$ python -q
>>> import numpy as np
>>> from numpy import linalg as LA
>>> np.set_printoptions(precision=2, suppress=True, linewidth=120, floatmode="fixed")
>>> W0 = np.load("data.npy")
>>> W0
array([[0, 2, 0],
       [0, 0, 2],
       [0, 0, 0]])
>>> Uu, sv, Vh = LA.svd(W0)
>>> sv
array([2.00, 2.00, 0.00])
>>> np.argmax(sv[:-1] / (sv[1:] + 1e-6)) + 1
np.int64(2)
>>> B = Uu[:, :2] @ np.diag(sv[:2]) @ Vh[:2]
>>> LA.matrix_rank(B)
np.int64(2)
>>> np.abs(W0 - B).max()
np.float64(0.0)
>>> B
array([[0.00, 2.00, 0.00],
       [0.00, 0.00, 2.00],
       [0.00, 0.00, 0.00]])
>>> LA.matrix_rank(W0, rtol=0.05)
np.int64(2)
>>> np.round(LA.det(W0[::-1]), 2)
np.float64(0.0)
>>> round(LA.eigvals(W0).sum().real, 2)
np.float64(0.0)
>>> round(float(LA.det(W0.T)), 2)
0.0
>>> np.einsum("ii->", W0)
np.int64(0)
>>> LA.eigvals(W0)
array([0.00, 0.00, 0.00])
>>> np.kron(np.eye(2, dtype=int), W0)
array([[0, 2, 0, 0, 0, 0],
       [0, 0, 2, 0, 0, 0],
       [0, 0, 0, 0, 0, 0],
       [0, 0, 0, 0, 2, 0],
       [0, 0, 0, 0, 0, 2],
       [0, 0, 0, 0, 0, 0]])
>>> rk = LA.matrix_rank(W0)
>>> rk
np.int64(2)
>>> N = LA.svd(W0)[2][rk:].T
>>> [int(LA.matrix_rank(W0[:i])) for i in range(1, len(W0) + 1)]
[1, 2, 2]
>>> [int(LA.matrix_rank(np.delete(W0, i, axis=0))) for i in range(3)]
[1, 1, 2]
>>> N[:, 0] / N[np.abs(N[:, 0]).round(6).argmax(), 0]
array([1.00, 0.00, 0.00])
>>> T = np.stack([W0, -2 * W0, W0[::-1]])
>>> LA.norm(T, axis=(1, 2))
array([2.83, 5.66, 2.83])
>>> LA.matrix_rank(T.reshape(3, -1))
np.int64(2)
>>> np.einsum("bij,cij->bc", T, T)
array([[  8, -16,   4],
       [-16,  32,  -8],
       [  4,  -8,   8]])
>>> T.shape
(3, 3, 3)
>>> T.sum(axis=0)
array([[ 0, -2,  0],
       [ 0,  0,  0],
       [ 0,  2,  0]])
>>> W0 @ LA.pinv(W0) @ W0
array([[0.00, 2.00, 0.00],
       [0.00, 0.00, 2.00],
       [0.00, 0.00, 0.00]])
>>> try:
...     LA.inv(W0)
... except LA.LinAlgError as e:
...     print(repr(e))
... 
LinAlgError('Singular matrix')
>>> LA.lstsq(W0[:-1].T, W0[-1])[2]
np.int32(2)
>>> np.unique(W0.round(6), axis=0).shape
(3, 3)
>>> np.abs(np.diag(LA.qr(W0)[1])) > 1e-9
array([False, False, False])
>>> E = np.load("block11.npy")
>>> E
array([[-34.00,   2.30,   1.20,   1.60],
       [ 20.00,  -1.50,   0.80,  -0.70],
       [ -8.00,   0.80,  -1.30,  -0.70],
       [-28.00,  -1.50,   0.50,  -0.30]])
>>> # column 0 is much longer than the rest
>>> B = E / LA.norm(E, axis=1, keepdims=True)
>>> cov = B @ B.T
>>> (np.abs(cov) > 0.9).astype(int)
array([[1, 1, 1, 1],
       [1, 1, 1, 1],
       [1, 1, 1, 1],
       [1, 1, 1, 1]])
>>> (cov - 2 * np.eye(4)).round(6).argmax(axis=1)
array([3, 2, 0, 0])
>>> round(float(np.degrees(np.arccos(np.clip(cov[1, 3], -1, 1)))), 2)
171.53
>>> round(float(LA.norm(E, 2) / LA.norm(E)), 2)
1.0
>>> round(np.log10(LA.cond(E)))
2
>>> [round(float(x), 2) for x in LA.svd(E, compute_uv=False)[:3]]
[49.07, 3.08, 2.14]
>>> P = np.triu(np.array([[-4, 5, 3, 5], [1, -2, 3, 0], [4, -1, 1, -4], [-5, 4, 1, -5]]), 1) + np.eye(4)
>>> B = P @ E @ LA.inv(P)
>>> LA.matrix_rank(B)
np.int64(4)
>>> np.round(LA.det(B), 2)
np.float64(-153.26)
>>> rng = np.random.default_rng(876)
>>> lab = rng.permutation(4)
>>> lab
array([1, 2, 3, 0])
>>> B = E[lab][:, lab]
>>> np.trace(B)
np.float64(-37.1)
>>> round(LA.det(B), 2), round(LA.det(E[lab]), 2)
(np.float64(-153.26), np.float64(153.26))
>>> np.sort(np.abs(LA.eigvals(B)))
array([ 0.75,  2.47,  2.47, 33.78])
>>> B
array([[ -1.50,   0.80,  -0.70,  20.00],
       [  0.80,  -1.30,  -0.70,  -8.00],
       [ -1.50,   0.50,  -0.30, -28.00],
       [  2.30,   1.20,   1.60, -34.00]])
>>> u = np.array([-3, 0, -2, 1])
>>> B = E + np.outer(u, np.eye(4)[2])
>>> LA.matrix_rank(B - E)
np.int64(1)
>>> LA.matrix_rank(LA.inv(B) - LA.inv(E), tol=1e-8)
np.int64(1)
>>> feats = np.array([[-0.2, 0.1, 0.7, 0.9],
...     [-0.8, -1.9, -0.1, 0.5],
...     [1.1, -1.1, -0.1, 1.3],
...     [0.0, 0.5, -0.8, 0.4]])
>>> feats[:, 0] *= 10
>>> feats
array([[-2.00,  0.10,  0.70,  0.90],
       [-8.00, -1.90, -0.10,  0.50],
       [11.00, -1.10, -0.10,  1.30],
       [ 0.00,  0.50, -0.80,  0.40]])
>>> q = feats.astype(float).copy()
>>> for j in range(4):
...     q[:, j] -= q[:, :j] @ (q[:, :j].T @ q[:, j])
...     q[:, j] /= LA.norm(q[:, j])
... 
>>> np.round(q.T @ feats, 2) + 0
array([[13.75,  0.21, -0.12,  0.62],
       [ 0.00,  2.24,  0.00, -0.99],
       [ 0.00,  0.00,  1.07,  0.19],
       [ 0.00,  0.00,  0.00,  1.23]])
>>> q.round(2) + 0
array([[-0.15,  0.06,  0.64,  0.75],
       [-0.58, -0.79, -0.16,  0.09],
       [ 0.80, -0.57,  0.00,  0.20],
       [ 0.00,  0.22, -0.75,  0.62]])
>>> B = LA.inv(E)
>>> round(LA.cond(E), 2)
np.float64(103.61)
>>> np.round(E @ B, 2) + 0
array([[1.00, 0.00, 0.00, 0.00],
       [0.00, 1.00, 0.00, 0.00],
       [0.00, 0.00, 1.00, 0.00],
       [0.00, 0.00, 0.00, 1.00]])
>>> B = np.array([[-2, 1], [-1, -1]])
>>> cent = np.kron(B, feats)
>>> cent.shape
(8, 8)
>>> x = np.array([0, 2, 1, -1])
>>> a = np.maximum(feats @ x, 0)
>>> np.maximum(feats @ (3 * x), 0)
array([0.00, 0.00, 0.00, 0.00])
>>> lab = rng.permutation(4)
>>> lab
array([3, 2, 0, 1])
>>> B = feats[lab][:, lab]
>>> np.diag(B)
array([ 0.40, -0.10, -2.00, -1.90])
>>> round(float(np.trace(B)), 2)
-3.6
>>> B
array([[ 0.40, -0.80,  0.00,  0.50],
       [ 1.30, -0.10, 11.00, -1.10],
       [ 0.90,  0.70, -2.00,  0.10],
       [ 0.50, -0.10, -8.00, -1.90]])
>>> np.allclose(B, feats)
False
>>> round(LA.det(B), 2), round(LA.det(feats[lab]), 2)
(np.float64(40.4), np.float64(-40.4))
>>> data = np.load("case16.npy")
>>> data
array([[11,  7,  9],
       [ 7, 15,  9],
       [ 9,  9,  9]])
>>> evals, V = LA.eigh(data)
>>> x = np.array([3, 3, -2])
>>> np.abs(data).sum(axis=1).max(), np.round(np.abs(evals).max(), 2)
(np.int64(31), np.float64(28.49))
>>> LA.eigvalsh(data[1:, 1:])
array([ 2.51, 21.49])
>>> lab = rng.permutation(3)
>>> lab
array([1, 2, 0])
>>> B = data[lab][:, lab]
>>> np.trace(B)
np.int64(35)
>>> np.diag(B)
array([15,  9, 11])
